% ipython --no-banner

In [1]: import numpy as np

In [2]: np.set_printoptions(precision=2, suppress=True, linewidth=140)

In [3]: def rnd(a):
   ...:     return np.round(a, 2) + 0
   ...: 

In [4]: A2 = np.array([[-3, 1, 0, 3, 1, -3, 3], [-1, 3, 1, -3, -3, -1, -2]])

In [5]: J = np.block([[np.zeros((2, 2)), A2], [A2.T, np.zeros((7, 7))]])

In [6]: J
Out[6]: 
array([[ 0.,  0., -3.,  1.,  0.,  3.,  1., -3.,  3.],
       [ 0.,  0., -1.,  3.,  1., -3., -3., -1., -2.],
       [-3., -1.,  0.,  0.,  0.,  0.,  0.,  0.,  0.],
       [ 1.,  3.,  0.,  0.,  0.,  0.,  0.,  0.,  0.],
       [ 0.,  1.,  0.,  0.,  0.,  0.,  0.,  0.,  0.],
       [ 3., -3.,  0.,  0.,  0.,  0.,  0.,  0.,  0.],
       [ 1., -3.,  0.,  0.,  0.,  0.,  0.,  0.,  0.],
       [-3., -1.,  0.,  0.,  0.,  0.,  0.,  0.,  0.],
       [ 3., -2.,  0.,  0.,  0.,  0.,  0.,  0.,  0.]])

In [7]: rnd(np.linalg.eigvalsh(J).min())
Out[7]: np.float64(-6.72)

In [8]: np.all(np.linalg.eigvalsh(J) > 0)
Out[8]: np.False_

In [9]: [round(float(np.linalg.det(J[:i, :i])), 2) + 0 for i in range(1, 10)]
Out[9]: [0.0, 0.0, 0.0, 64.0, 0.0, 0.0, 0.0, 0.0, 0.0]

In [10]: mat = np.load("layer15.npy")

In [11]: mat
Out[11]: 
array([[-0.98,  2.98, -2.01,  1.02,  4.12,  1.04],
       [-1.01,  2.94, -1.96,  1.  ,  4.01,  0.92],
       [-1.06,  3.03, -2.07,  0.95,  3.97,  1.02],
       [-1.08,  2.98, -2.02,  1.05,  3.96,  1.06],
       [-0.91,  3.02, -1.98,  1.12,  3.99,  1.05],
       [ 2.05,  0.03, -1.01, -0.94,  1.02,  3.07],
       [ 2.06,  0.02, -1.05, -1.04,  1.01,  2.97],
       [ 1.98,  0.01, -0.99, -0.98,  1.13,  2.93],
       [ 1.97, -0.04, -1.08, -0.97,  0.93,  2.97],
       [ 2.06, -0.08, -1.07, -1.02,  1.02,  3.04]])

In [12]: P = mat @ np.linalg.solve(mat.T @ mat, mat.T)

In [13]: rnd(np.diag(P))
Out[13]: array([0.42, 0.4 , 0.73, 0.66, 0.87, 0.66, 0.61, 0.58, 0.59, 0.49])

In [14]: rnd(np.linalg.eigvalsh(P))
Out[14]: array([0., 0., 0., 0., 1., 1., 1., 1., 1., 1.])

In [15]: U, sig, Vh = np.linalg.svd(mat, full_matrices=False)

In [16]: rnd(sig)
Out[16]: array([13.09,  8.4 ,  0.2 ,  0.19,  0.11,  0.08])

In [17]: rnd(Vh @ Vh.T)
Out[17]: 
array([[1., 0., 0., 0., 0., 0.],
       [0., 1., 0., 0., 0., 0.],
       [0., 0., 1., 0., 0., 0.],
       [0., 0., 0., 1., 0., 0.],
       [0., 0., 0., 0., 1., 0.],
       [0., 0., 0., 0., 0., 1.]])

In [18]: (sig > 1e-8).sum()
Out[18]: np.int64(6)

In [19]: U.shape, sig.shape, Vh.shape
Out[19]: ((10, 6), (6,), (6, 6))

In [20]: np.abs(U[:, 0]).round(6).argmax()
Out[20]: np.int64(0)

In [21]: rnd(sig / sig[0])
Out[21]: array([1.  , 0.64, 0.02, 0.01, 0.01, 0.01])

In [22]: rnd(np.sqrt((sig ** 2).sum())), rnd(np.linalg.norm(mat))
Out[22]: (np.float64(15.55), np.float64(15.55))

In [23]: rnd(U.T @ mat @ Vh.T)
Out[23]: 
array([[13.09,  0.  ,  0.  ,  0.  ,  0.  ,  0.  ],
       [ 0.  ,  8.4 ,  0.  ,  0.  ,  0.  ,  0.  ],
       [ 0.  ,  0.  ,  0.2 ,  0.  ,  0.  ,  0.  ],
       [ 0.  ,  0.  ,  0.  ,  0.19,  0.  ,  0.  ],
       [ 0.  ,  0.  ,  0.  ,  0.  ,  0.11,  0.  ],
       [ 0.  ,  0.  ,  0.  ,  0.  ,  0.  ,  0.08]])

In [24]: U, sig, Vh = np.linalg.svd(mat)

In [25]: rnd(sig)
Out[25]: array([13.09,  8.4 ,  0.2 ,  0.19,  0.11,  0.08])

In [26]: np.argmax(sig[:-1] / (sig[1:] + 1e-6)) + 1
Out[26]: np.int64(2)

In [27]: A2 = U[:, :2] @ np.diag(sig[:2]) @ Vh[:2]

In [28]: np.linalg.matrix_rank(A2)
Out[28]: np.int64(2)

In [29]: rnd(np.linalg.norm(mat - A2, 2)), rnd(sig[2])
Out[29]: (np.float64(0.2), np.float64(0.2))

In [30]: rnd(np.abs(mat - A2).max())
Out[30]: np.float64(0.11)

In [31]: rnd(A2)
Out[31]: 
array([[-1.  ,  3.02, -2.04,  1.03,  4.06,  1.06],
       [-1.03,  2.96, -1.97,  1.04,  3.96,  0.96],
       [-1.01,  3.  , -2.01,  1.03,  4.02,  1.02],
       [-1.02,  2.99, -2.  ,  1.03,  4.  ,  1.  ],
       [-0.98,  2.98, -2.01,  1.01,  4.01,  1.05],
       [ 2.04,  0.  , -1.06, -1.  ,  1.04,  3.03],
       [ 2.03, -0.02, -1.04, -1.  ,  1.02,  3.  ],
       [ 1.97,  0.04, -1.05, -0.95,  1.06,  2.95],
       [ 2.01, -0.03, -1.01, -0.98,  0.98,  2.95],
       [ 2.07, -0.04, -1.04, -1.02,  1.01,  3.05]])

In [32]: rnd(np.linalg.norm(mat - A2) / np.linalg.norm(mat))
Out[32]: np.float64(0.02)

In [33]: M = np.load("m.npy")

In [34]: M
Out[34]: 
array([[-3.,  0.,  0.,  0.,  0.,  0.,  0.],
       [ 0., -3.,  0.,  0.,  0.,  0.,  0.],
       [ 0.,  0., -2.,  3., -3.,  1.,  0.],
       [ 0.,  0.,  3.,  6., -9.,  3.,  0.],
       [ 0.,  0., -3., -9.,  6., -3.,  0.],
       [ 0.,  0.,  1.,  3., -3., -2.,  0.],
       [ 0.,  0.,  0.,  0.,  0.,  0., -3.]])

In [35]: M @ M
Out[35]: 
array([[   9.,    0.,    0.,    0.,    0.,    0.,    0.],
       [   0.,    9.,    0.,    0.,    0.,    0.,    0.],
       [   0.,    0.,   23.,   42.,  -42.,   14.,    0.],
       [   0.,    0.,   42.,  135., -126.,   42.,    0.],
       [   0.,    0.,  -42., -126.,  135.,  -42.,    0.],
       [   0.,    0.,   14.,   42.,  -42.,   23.,    0.],
       [   0.,    0.,    0.,    0.,    0.,    0.,    9.]])

In [36]: rnd(np.linalg.det(M))
Out[36]: np.float64(12393.0)

In [37]: rnd(np.sort(np.linalg.eigvals(M).real))
Out[37]: array([-3., -3., -3., -3., -3., -3., 17.])

In [38]: (np.linalg.matrix_power((M != 0) + (M.T != 0) + np.eye(7), 7) > 0).astype(int)
Out[38]: 
array([[1, 0, 0, 0, 0, 0, 0],
       [0, 1, 0, 0, 0, 0, 0],
       [0, 0, 1, 1, 1, 1, 0],
       [0, 0, 1, 1, 1, 1, 0],
       [0, 0, 1, 1, 1, 1, 0],
       [0, 0, 1, 1, 1, 1, 0],
       [0, 0, 0, 0, 0, 0, 1]])

In [39]: U, sig, Vh = np.linalg.svd(M, full_matrices=False)

In [40]: np.allclose(U * sig @ Vh, M)
Out[40]: True

In [41]: rnd(Vh @ Vh.T)
Out[41]: 
array([[1., 0., 0., 0., 0., 0., 0.],
       [0., 1., 0., 0., 0., 0., 0.],
       [0., 0., 1., 0., 0., 0., 0.],
       [0., 0., 0., 1., 0., 0., 0.],
       [0., 0., 0., 0., 1., 0., 0.],
       [0., 0., 0., 0., 0., 1., 0.],
       [0., 0., 0., 0., 0., 0., 1.]])

In [42]: rnd(U.T @ U)
Out[42]: 
array([[1., 0., 0., 0., 0., 0., 0.],
       [0., 1., 0., 0., 0., 0., 0.],
       [0., 0., 1., 0., 0., 0., 0.],
       [0., 0., 0., 1., 0., 0., 0.],
       [0., 0., 0., 0., 1., 0., 0.],
       [0., 0., 0., 0., 0., 1., 0.],
       [0., 0., 0., 0., 0., 0., 1.]])

In [43]: rnd(U.T @ M @ Vh.T)
Out[43]: 
array([[17.,  0.,  0.,  0.,  0.,  0.,  0.],
       [ 0.,  3.,  0.,  0.,  0.,  0.,  0.],
       [ 0.,  0.,  3.,  0.,  0.,  0.,  0.],
       [ 0.,  0.,  0.,  3.,  0.,  0.,  0.],
       [ 0.,  0.,  0.,  0.,  3.,  0.,  0.],
       [ 0.,  0.,  0.,  0.,  0.,  3.,  0.],
       [ 0.,  0.,  0.,  0.,  0.,  0.,  3.]])

In [44]: rnd(sig / sig[0])
Out[44]: array([1.  , 0.18, 0.18, 0.18, 0.18, 0.18, 0.18])

In [45]: rnd(np.cumsum(sig ** 2) / np.sum(sig ** 2))
Out[45]: array([0.84, 0.87, 0.9 , 0.92, 0.95, 0.97, 1.  ])

In [46]: A = np.load("x.npy")

In [47]: A
Out[47]: 
array([[  0.7,   1.3,   2.5,  -0.4,   1.6,  -2. ,   0.9],
       [ -1.8,   0.5,   0. ,  -0.3,  -0.2,  -0.8,  -0.9],
       [-17. ,   6. ,  -3. ,  13. ,   3. ,  13. ,   2. ],
       [ -0.5,  -0.5,  -1.6,  -1.4,   0.9,  -0.9,   0. ],
       [ -0.3,   0.9,   1.4,   0.6,   0.1,   0.4,  -1.6],
       [ -0.8,   0.9,  -0.5,   0.3,  -0.5,  -0.7,   1.1],
       [  1.8,  -0.5,   0.6,  -0.4,  -0.1,  -0.4,   1.7],
       [ -0.4,  -0.6,   1.1,  -0.3,   0.5,   0.9,  -1.4],
       [  0.2,  -0.8,   0.3,  -0.7,   1.1,   0.5,   0.7],
       [  0.7,  -0.1,  -1. ,  -0.6,  -0.2,   3.5,   0.8]])

In [48]: A2 = np.c_[A[:, :5] @ np.array([[2, 2, 0, 2, 3],
    ...:     [1, 1, 1, 2, 0],
    ...:     [1, 0, 0, 2, 0],
    ...:     [2, 3, 1, 2, 0],
    ...:     [2, 1, 1, 0, 1]]), np.array([5, 6, 6, 2, 8, 8, 7, 4, 0, 8])]

In [49]: rnd(A2)
Out[49]: 
array([[  7.6,   3.1,   2.5,   8.2,   3.7,   5. ],
       [ -4.1,  -4.2,   0. ,  -3.2,  -5.6,   6. ],
       [  1. ,  14. ,  22. ,  -2. , -48. ,   6. ],
       [ -4.1,  -4.8,  -1. ,  -8. ,  -0.6,   2. ],
       [  3.1,   2.2,   1.6,   5.2,  -0.8,   8. ],
       [ -1.6,  -0.3,   0.7,  -0.2,  -2.9,   8. ],
       [  2.7,   1.8,  -1. ,   3. ,   5.3,   7. ],
       [  0.1,  -1.8,  -0.4,  -0.4,  -0.7,   4. ],
       [  0.7,  -1.4,  -0.4,  -2. ,   1.7,   0. ],
       [ -1.3,  -0.7,  -0.9,  -2. ,   1.9,   8. ]])

In [50]: rnd(np.linalg.lstsq(A, A2[:, 0])[0])
Out[50]: array([2., 1., 1., 2., 2., 0., 0.])

In [51]: rnd(np.linalg.norm(A2 - A @ np.linalg.lstsq(A, A2)[0], axis=0))
Out[51]: array([ 0. ,  0. ,  0. ,  0. ,  0. , 10.3])

In [52]: np.linalg.matrix_rank(np.c_[A, A2])
Out[52]: np.int64(8)

In [53]: np.linalg.matrix_rank(A2)
Out[53]: np.int64(6)

In [54]: arr = np.loadtxt("case5.csv", delimiter=",")

In [55]: arr
Out[55]: 
array([[ 0.5, -1.3, -0.4],
       [ 0.3, -0.7, -1.3],
       [ 1.4, -0.5, -1.5],
       [ 0.1, -1.9, -1.1],
       [-0.6, -0.1,  1.1],
       [ 0.5,  0. , -3. ],
       [-0.1,  0.3, -1.9],
       [-1.2,  0.1,  0.1],
       [ 0. , -0.3, -0.1],
       [ 0.6, -2.3,  0.1],
       [ 1.7,  0.1,  0.3],
       [-1.1,  0.2,  0.2],
       [-1. , -1. ,  0.4],
       [-0.4,  1.1,  1. ],
       [ 0. , -0.2,  1.3],
       [-0.2,  1.2,  0. ],
       [ 1. ,  0.5, -2.1],
       [-0.5, -0.5,  0.1],
       [-1.5,  0.9,  0.4],
       [-2.5, -0.5,  1. ],
       [ 1.2, -0.1, -0.2],
       [-0.3, -0.9,  0.4],
       [-0.6,  0.4,  1.2],
       [ 0.7, -0.4,  1.1],
       [ 0. , -0.6,  0.2],
       [ 0.5, -1.5, -1.1],
       [-0.4,  0.4,  1.4],
       [ 0.8, -0.3,  0. ],
       [-0.7,  0.1, -0.4],
       [ 1.3, -0.4,  1.9],
       [ 0.5,  0.4,  1.3],
       [-1.2,  1.1, -0.8],
       [ 1. ,  0.1,  1.6],
       [-2.3, -0.4,  2.3],
       [ 0.3,  0.4,  0.1],
       [ 0.6, -1. ,  0.7],
       [-1. ,  0. , -0.2]])

In [56]: Xc = arr - arr.mean(axis=0)

In [57]: vecs = np.linalg.svd(Xc)[2][:1]

In [58]: A2 = Xc - Xc @ vecs.T @ vecs

In [59]: rnd(A2.std(axis=0))
Out[59]: array([0.76, 0.75, 0.47])

In [60]: rnd((Xc @ vecs.T).std(axis=0))
Out[60]: array([1.21])

In [61]: rnd(np.linalg.norm(A2) / np.linalg.norm(Xc))
Out[61]: np.float64(0.69)

In [62]: np.linalg.norm(A2, axis=1).round(6).argmax()
Out[62]: np.int64(29)
